$ python -q
>>> import numpy as np
>>> np.set_printoptions(precision=4, suppress=True, linewidth=120, sign=" ")
>>> rnd = lambda a: np.round(a, 4) + 0
>>> J = np.load("dump.npy")
>>> J
array([[ 1.  ,  0.2 ,  0.04],
       [ 0.2 ,  1.  ,  0.2 ],
       [ 0.04,  0.2 ,  1.  ]])
>>> proj = np.triu(np.array([[4, 2, 1], [-5, -4, 1], [5, 4, 3]]), 1) + np.eye(3)
>>> M2 = proj @ J @ np.linalg.inv(proj)
>>> np.linalg.matrix_rank(M2)
np.int64(3)
>>> np.trace(M2), np.trace(J)
(np.float64(3.0), np.float64(3.0))
>>> rnd(np.poly(M2))
array([ 1.    , -3.    ,  2.9184, -0.9216])
>>> rnd(proj @ J - J @ proj)
array([[ 0.44,  0.2 ,  0.2 ],
       [ 0.04, -0.2 , -0.2 ],
       [ 0.  , -0.08, -0.24]])
>>> rnd(M2)
array([[ 1.44, -0.48,  0.48],
       [ 0.24,  0.72,  0.24],
       [ 0.04,  0.12,  0.84]])
>>> rnd(np.linalg.det(M2))
np.float64(0.9216)
>>> low = np.linalg.cholesky(J)
>>> rnd(low @ low.T)
array([[ 1.  ,  0.2 ,  0.04],
       [ 0.2 ,  1.  ,  0.2 ],
       [ 0.04,  0.2 ,  1.  ]])
>>> J / np.sqrt(np.outer(np.diag(J), np.diag(J)))
array([[ 1.  ,  0.2 ,  0.04],
       [ 0.2 ,  1.  ,  0.2 ],
       [ 0.04,  0.2 ,  1.  ]])
>>> r0, r1 = J[2], J[1]
>>> r0 @ r0
np.float64(1.0416)
>>> rnd(r0 @ r1)
np.float64(0.408)
>>> pr = (r0 @ r1) / (r0 @ r0) * r0
>>> rnd(r1 - pr)
array([ 0.1843,  0.9217, -0.1917])
>>> rnd(np.linalg.norm(r0 + r1) ** 2 + np.linalg.norm(r0 - r1) ** 2)
np.float64(4.2432)
>>> K = np.array([[-4.0, -2.0, 0.0, 0.0, 0.0, 0.0],
...     [-2.0, 5.0, -2.0, 0.0, 0.0, 0.0],
...     [0.0, -2.0, 1.0, -2.0, 0.0, 0.0],
...     [0.0, 0.0, -2.0, -1.0, -2.0, 0.0],
...     [0.0, 0.0, 0.0, -2.0, 0.0, -2.0],
...     [0.0, 0.0, 0.0, 0.0, -2.0, 4.0]])
>>> K
array([[-4., -2.,  0.,  0.,  0.,  0.],
       [-2.,  5., -2.,  0.,  0.,  0.],
       [ 0., -2.,  1., -2.,  0.,  0.],
       [ 0.,  0., -2., -1., -2.,  0.],
       [ 0.,  0.,  0., -2.,  0., -2.],
       [ 0.,  0.,  0.,  0., -2.,  4.]])
>>> x0 = np.array([3, 3, 3, -1, 0, 3])
>>> rhs = K @ x0
>>> c, lr = np.zeros(6), 1 / np.linalg.norm(K, 2) ** 2
>>> for i in range(8):
...     c -= lr * K.T @ (K @ c - rhs)
...     if i % 2 == 0: print(i, round(np.linalg.norm(K @ c - rhs), 4))
... 
0 11.6896
2 6.012
4 4.5921
6 3.7082
>>> rnd(c)
array([ 3.2639,  2.2906,  1.4545, -0.1926,  0.076 ,  2.7686])
>>> Uu, sigma, VT = np.linalg.svd(K, full_matrices=False)
>>> Uu.shape, sigma.shape, VT.shape
((6, 6), (6,), (6, 6))
>>> rnd(sigma / sigma[0])
array([ 1.    ,  0.7906,  0.7153,  0.5406,  0.3147,  0.05  ])
>>> rnd(Uu.T @ K @ VT.T)
array([[ 6.2547,  0.    ,  0.    ,  0.    ,  0.    ,  0.    ],
       [ 0.    ,  4.9452,  0.    ,  0.    ,  0.    ,  0.    ],
       [ 0.    ,  0.    ,  4.4741,  0.    ,  0.    ,  0.    ],
       [ 0.    ,  0.    ,  0.    ,  3.3814,  0.    ,  0.    ],
       [ 0.    ,  0.    ,  0.    ,  0.    ,  1.9683,  0.    ],
       [ 0.    ,  0.    ,  0.    ,  0.    ,  0.    ,  0.3127]])
>>> rnd(Uu.T @ Uu)
array([[ 1.,  0.,  0.,  0.,  0.,  0.],
       [ 0.,  1.,  0.,  0.,  0.,  0.],
       [ 0.,  0.,  1.,  0.,  0.,  0.],
       [ 0.,  0.,  0.,  1.,  0.,  0.],
       [ 0.,  0.,  0.,  0.,  1.,  0.],
       [ 0.,  0.,  0.,  0.,  0.,  1.]])
>>> rnd(np.abs(VT[0]))
array([ 0.1744,  0.8944,  0.3867,  0.1216,  0.0543,  0.0481])
>>> np.allclose(Uu * sigma @ VT, K)
True
>>> q, evecs = np.linalg.qr(K[:, :1])[0], np.linalg.qr(K[:, 1:])[0]
>>> sigma = np.linalg.svd(q.T @ evecs, compute_uv=False)
>>> rnd(np.linalg.norm(q @ q.T - evecs @ evecs.T, 2))
np.float64(1.0)
>>> (sigma > 0.9).sum()
np.int64(0)
>>> np.all(np.linalg.eigvalsh(K) > 0)
np.False_
>>> rng = np.random.default_rng(43228)
>>> idx = rng.permutation(6)
>>> idx
array([ 0,  4,  5,  2,  3,  1])
>>> M2 = K[idx][:, idx]
>>> rnd(np.linalg.det(M2)), rnd(np.linalg.det(K[idx]))
(np.float64(-288.0), np.float64(-288.0))
>>> M2
array([[-4.,  0.,  0.,  0.,  0., -2.],
       [ 0.,  0., -2.,  0., -2.,  0.],
       [ 0., -2.,  4.,  0.,  0.,  0.],
       [ 0.,  0.,  0.,  1., -2., -2.],
       [ 0., -2.,  0., -2., -1.,  0.],
       [-2.,  0.,  0., -2.,  0.,  5.]])
>>> np.trace(M2)
np.float64(5.0)
>>> data = np.array([[0, 1, 1], [1, 0, 1], [1, 1, 0]])
>>> evals, evecs = np.linalg.eigh(data)
>>> rnd(evals)
array([-1., -1.,  2.])
>>> rnd(np.abs(evecs[:, -1]))
array([ 0.5774,  0.5774,  0.5774])
>>> rnd(evecs.T @ data @ evecs)
array([[-1.,  0.,  0.],
       [ 0., -1.,  0.],
       [ 0.,  0.,  2.]])
>>> rnd(evecs @ np.diag(evals) @ evecs.T)
array([[ 0.,  1.,  1.],
       [ 1.,  0.,  1.],
       [ 1.,  1.,  0.]])
>>> A = np.loadtxt("m.csv", delimiter=",")
>>> A
array([[ 0.0275,  0.9772, -1.1354],
       [ 0.0171,  1.0877, -1.0233],
       [-0.0441,  0.7141, -1.015 ],
       [ 0.0437,  1.1048, -1.0042],
       [-0.158 ,  1.1417, -1.1512],
       [ 0.0171,  1.0838, -1.0094],
       [ 0.1334,  0.8776, -1.0709],
       [-0.0822,  1.0981, -1.0455],
       [-0.0509,  1.0273, -0.9345],
       [ 0.1581,  0.8746, -0.8722],
       [-0.0207,  1.0967, -1.051 ],
       [ 0.0495,  1.0687, -0.9606],
       [ 0.1473,  0.8453, -1.1667],
       [-0.0223,  1.0593, -1.046 ],
       [-0.1447,  0.9244, -0.9882],
       [-0.2488,  2.0025,  1.7609],
       [-0.0703,  2.1688,  1.999 ],
       [-0.1033,  1.9265,  2.1206],
       [-0.0133,  2.2577,  1.8334],
       [ 0.0668,  2.0061,  2.0751],
       [ 0.1648,  2.0062,  1.9014],
       [ 0.0846,  2.1411,  1.8959],
       [-0.165 ,  1.9682,  2.059 ],
       [-0.1469,  1.9269,  1.8751],
       [ 0.0445,  2.1525,  1.9487],
       [-0.0607,  2.0803,  1.9666],
       [ 0.0156,  1.9405,  2.1736],
       [ 0.0453,  2.0062,  2.0399],
       [-0.0927,  2.1274,  2.0271],
       [ 0.0263,  2.0075,  2.0452]])
>>> np.argsort(-np.linalg.norm(A, axis=0).round(6), kind="stable")[:3]
array([ 1,  2,  0])
>>> [round(float(x), 4) for x in np.linalg.svd(A, compute_uv=False)[:3]]
[11.0479, 5.5954, 0.5452]
>>> rnd(np.linalg.norm(A, 2) / np.linalg.norm(A))
np.float64(0.8912)
>>> np.linalg.matrix_rank(A, rtol=0.1)
np.int64(2)
>>> rnd(np.abs(np.linalg.svd(A)[2][-1]))
array([ 0.9999,  0.0064,  0.0085])
>>> M2 = np.c_[A[:, :2] @ np.array([[4, -4], [0, -3]]), np.array([0, -2, -2, -5, 4, 0, -5, 2, 3, -5, -1, 2, 5, -1, -3, -3, 0, -4, -5, -5, 5, 2, 2, 5, 0, 5, -4, 5, -5, -3])]
>>> rnd(M2)
array([[ 0.11  , -3.0416,  0.    ],
       [ 0.0684, -3.3315, -2.    ],
       [-0.1764, -1.9659, -2.    ],
       [ 0.1748, -3.4892, -5.    ],
       [-0.632 , -2.7931,  4.    ],
       [ 0.0684, -3.3198,  0.    ],
       [ 0.5336, -3.1664, -5.    ],
       [-0.3288, -2.9655,  2.    ],
       [-0.2036, -2.8783,  3.    ],
       [ 0.6324, -3.2562, -5.    ],
       [-0.0828, -3.2073, -1.    ],
       [ 0.198 , -3.4041,  2.    ],
       [ 0.5892, -3.1251,  5.    ],
       [-0.0892, -3.0887, -1.    ],
       [-0.5788, -2.1944, -3.    ],
       [-0.9952, -5.0123, -3.    ],
       [-0.2812, -6.2252,  0.    ],
       [-0.4132, -5.3663, -4.    ],
       [-0.0532, -6.7199, -5.    ],
       [ 0.2672, -6.2855, -5.    ],
       [ 0.6592, -6.6778,  5.    ],
       [ 0.3384, -6.7617,  2.    ],
       [-0.66  , -5.2446,  2.    ],
       [-0.5876, -5.1931,  5.    ],
       [ 0.178 , -6.6355,  0.    ],
       [-0.2428, -5.9981,  5.    ],
       [ 0.0624, -5.8839, -4.    ],
       [ 0.1812, -6.1998,  5.    ],
       [-0.3708, -6.0114, -5.    ],
       [ 0.1052, -6.1277, -3.    ]])
>>> rnd(np.linalg.norm(np.linalg.qr(A)[0].T @ M2, axis=0) ** 2 / ((M2 ** 2).sum(axis=0) + 1e-12))
array([ 1.    ,  1.    ,  0.0131])
>>> np.linalg.matrix_rank(np.c_[A, M2])
np.int64(4)
>>> rnd(np.linalg.lstsq(A, M2[:, 0])[0])
array([ 4.,  0.,  0.])
>>> rnd(np.linalg.norm(M2 - A @ np.linalg.lstsq(A, M2)[0], axis=0))
array([  0.    ,   0.    ,  19.4925])
>>> cen = (A - A.mean(axis=0)) / A.std(axis=0)
>>> np.argwhere(np.abs(cen) > 2)
array([[ 15,   0]])
>>> c = np.linalg.lstsq(np.delete(cen, 2, axis=1), cen[:, 2])[0]
>>> rnd(1 - np.var(cen[:, 2] - np.delete(cen, 2, axis=1) @ c))
np.float64(0.9493)
>>> idx = A[:, 1] > np.median(A[:, 1])
>>> r0 = A[idx].mean(axis=0) - A[~idx].mean(axis=0)
>>> np.argsort(-np.abs(r0).round(6), kind="stable")
array([ 2,  1,  0])
>>> idx.astype(int)
array([ 0,  0,  0,  0,  0,  0,  0,  0,  0,  0,  0,  0,  0,  0,  0,  1,  1,  1,  1,  1,  1,  1,  1,  1,  1,  1,  1,  1,
        1,  1])
>>> rnd(r0)
array([-0.0349,  1.0491,  3.013 ])
>>> feats = np.load("case4.npy")
>>> feats
array([[ 4.,  1.,  1.,  1.],
       [ 1.,  4.,  1.,  1.],
       [ 1.,  1.,  4.,  1.],
       [ 1.,  1.,  1.,  4.]])
>>> low = np.linalg.cholesky(feats)
>>> feats / np.sqrt(np.outer(np.diag(feats), np.diag(feats)))
array([[ 1.  ,  0.25,  0.25,  0.25],
       [ 0.25,  1.  ,  0.25,  0.25],
       [ 0.25,  0.25,  1.  ,  0.25],
       [ 0.25,  0.25,  0.25,  1.  ]])
>>> rnd(low @ low.T)
array([[ 4.,  1.,  1.,  1.],
       [ 1.,  4.,  1.,  1.],
       [ 1.,  1.,  4.,  1.],
       [ 1.,  1.,  1.,  4.]])
>>> np.linalg.eigvalsh(feats).min() > 0
np.True_
>>> rnd(np.diag(low) ** 2)
array([ 4.  ,  3.75,  3.6 ,  3.5 ])
>>> evals, evecs = np.linalg.eigh(feats)
>>> x0 = np.array([-1, -9, 1, 0])
>>> rnd(x0 @ feats @ x0 / (x0 @ x0)), rnd(evals[0]), rnd(evals[-1])
(np.float64(3.9759), np.float64(3.0), np.float64(7.0))
>>> rnd(np.linalg.eigvalsh(feats[1:, 1:]))
array([ 3.,  3.,  6.])
>>> rnd(evecs * np.abs(evals) @ evecs.T)
array([[ 4.,  1.,  1.,  1.],
       [ 1.,  4.,  1.,  1.],
       [ 1.,  1.,  4.,  1.],
       [ 1.,  1.,  1.,  4.]])
>>> rnd(evecs * np.maximum(evals, 0) @ evecs.T)
array([[ 4.,  1.,  1.,  1.],
       [ 1.,  4.,  1.,  1.],
       [ 1.,  1.,  4.,  1.],
       [ 1.,  1.,  1.,  4.]])
